In [1]: import numpy as np

In [2]: np.set_printoptions(precision=1, suppress=True, linewidth=160)

In [3]: tidy = lambda a: np.round(a, 1) + 0

In [4]: M = np.load("block0.npy")

In [5]: M
Out[5]: 
array([[0, 1, 1, 1, 0, 0, 0],
       [1, 0, 1, 1, 0, 0, 0],
       [1, 1, 0, 1, 0, 0, 0],
       [1, 1, 1, 0, 0, 0, 0],
       [0, 0, 0, 0, 0, 1, 1],
       [0, 0, 0, 0, 1, 0, 1],
       [0, 0, 0, 0, 1, 1, 0]])

In [6]: # splits into 2 blocks

In [7]: vals, vecs = np.linalg.eigh(M)

In [8]: x = np.array([0, 1, 2, 2, 3, 0, 1])

In [9]: np.abs(M).sum(axis=1).max(), np.abs(vals).max()
Out[9]: (np.int64(3), np.float64(3.0))

In [10]: tidy(np.linalg.eigvalsh(M[1:, 1:]))
Out[10]: array([-1., -1., -1., -1.,  2.,  2.])

In [11]: tidy(x @ M @ x / (x @ x)), tidy(vals[0]), vals[-1]
Out[11]: (np.float64(1.2), np.float64(-1.0), np.float64(3.0))

In [12]: x @ M @ x
Out[12]: np.int64(22)

In [13]: tidy(vecs * np.maximum(vals, 0) @ vecs.T)
Out[13]: 
array([[0.8, 0.8, 0.8, 0.8, 0. , 0. , 0. ],
       [0.8, 0.8, 0.8, 0.8, 0. , 0. , 0. ],
       [0.8, 0.8, 0.8, 0.8, 0. , 0. , 0. ],
       [0.8, 0.8, 0.8, 0.8, 0. , 0. , 0. ],
       [0. , 0. , 0. , 0. , 0.7, 0.7, 0.7],
       [0. , 0. , 0. , 0. , 0.7, 0.7, 0.7],
       [0. , 0. , 0. , 0. , 0.7, 0.7, 0.7]])

In [14]: (M + M.T) / 2
Out[14]: 
array([[0., 1., 1., 1., 0., 0., 0.],
       [1., 0., 1., 1., 0., 0., 0.],
       [1., 1., 0., 1., 0., 0., 0.],
       [1., 1., 1., 0., 0., 0., 0.],
       [0., 0., 0., 0., 0., 1., 1.],
       [0., 0., 0., 0., 1., 0., 1.],
       [0., 0., 0., 0., 1., 1., 0.]])

In [15]: M.inv()
AttributeError: 'numpy.ndarray' object has no attribute 'inv'


In [16]: np.trace(M @ M @ M) // 6
Out[16]: np.int64(5)

In [17]: L = np.diag(M.sum(axis=1)) - M

In [18]: tidy(np.linalg.eigvalsh(L))
Out[18]: array([0., 0., 3., 3., 4., 4., 4.])

In [19]: np.linalg.matrix_rank(L)
Out[19]: np.int64(5)

In [20]: round(np.linalg.det(L[1:, 1:]))
Out[20]: 0

In [21]: rng = np.random.default_rng(89994)

In [22]: other = M + rng.integers(-2, 3, (7, 2)) @ rng.integers(-2, 3, (2, 7))

In [23]: other
Out[23]: 
array([[-2,  3,  3, -3,  0,  4, -4],
       [ 1,  0,  1,  1,  0,  0,  0],
       [-3,  1,  4,  5, -2, -2, -4],
       [ 6,  0, -4, -2,  2,  0,  6],
       [ 0, -2,  0,  6, -1, -4,  3],
       [-1,  1,  1, -2,  1,  2, -1],
       [ 1, -1, -1,  2,  1, -1,  2]])

In [24]: np.abs(other - M).sum(axis=1)
Out[24]: array([18,  0, 20, 21, 16,  9,  9])

In [25]: other - M
Out[25]: 
array([[-2,  2,  2, -4,  0,  4, -4],
       [ 0,  0,  0,  0,  0,  0,  0],
       [-4,  0,  4,  4, -2, -2, -4],
       [ 5, -1, -5, -2,  2,  0,  6],
       [ 0, -2,  0,  6, -1, -5,  2],
       [-1,  1,  1, -2,  0,  2, -2],
       [ 1, -1, -1,  2,  0, -2,  2]])

In [26]: r0 = np.array([4, 4, 0, 1, 3, 1, 0])

In [27]: other = M + np.outer(r0, np.eye(7)[1])

In [28]: other
Out[28]: 
array([[0., 5., 1., 1., 0., 0., 0.],
       [1., 4., 1., 1., 0., 0., 0.],
       [1., 1., 0., 1., 0., 0., 0.],
       [1., 2., 1., 0., 0., 0., 0.],
       [0., 3., 0., 0., 0., 1., 1.],
       [0., 1., 0., 0., 1., 0., 1.],
       [0., 0., 0., 0., 1., 1., 0.]])

In [29]: np.linalg.matrix_rank(np.linalg.inv(other) - np.linalg.inv(M), tol=1e-8)
Out[29]: np.int64(3)

In [30]: m1 = np.loadtxt("m.csv", delimiter=",")

In [31]: tidy(m1)
Out[31]: 
array([[ 1.4,  0.6, -0.3,  1. ,  0.6],
       [ 0.6,  2.1, -0.9, -0.8,  0.2],
       [-0.3, -0.9,  1.2, -0.3,  0. ],
       [ 1. , -0.8, -0.3,  2.1,  0.4],
       [ 0.6,  0.2,  0. ,  0.4,  0.2]])

In [32]: vals, vecs = np.linalg.eigvalsh(m1)
ValueError: too many values to unpack (expected 2)


In [33]: vals, vecs = np.linalg.eigh(m1)

In [34]: tidy(np.linalg.eigvalsh(m1 + -3 * np.eye(5)))
Out[34]: array([-3., -3., -2.,  0.,  0.])

In [35]: tidy(np.linalg.svd(m1, compute_uv=False))
Out[35]: array([3., 3., 1., 0., 0.])

In [36]: tidy(np.linalg.eigvalsh(m1 @ m1))
Out[36]: array([0., 0., 1., 9., 9.])

In [37]: (vals > 1e-8).sum(), (vals < -1e-8).sum()
Out[37]: (np.int64(3), np.int64(0))

In [38]: tidy(vals)
Out[38]: array([0., 0., 1., 3., 3.])

In [39]: tidy(vecs.T @ m1 @ vecs)
Out[39]: 
array([[0., 0., 0., 0., 0.],
       [0., 0., 0., 0., 0.],
       [0., 0., 1., 0., 0.],
       [0., 0., 0., 3., 0.],
       [0., 0., 0., 0., 3.]])
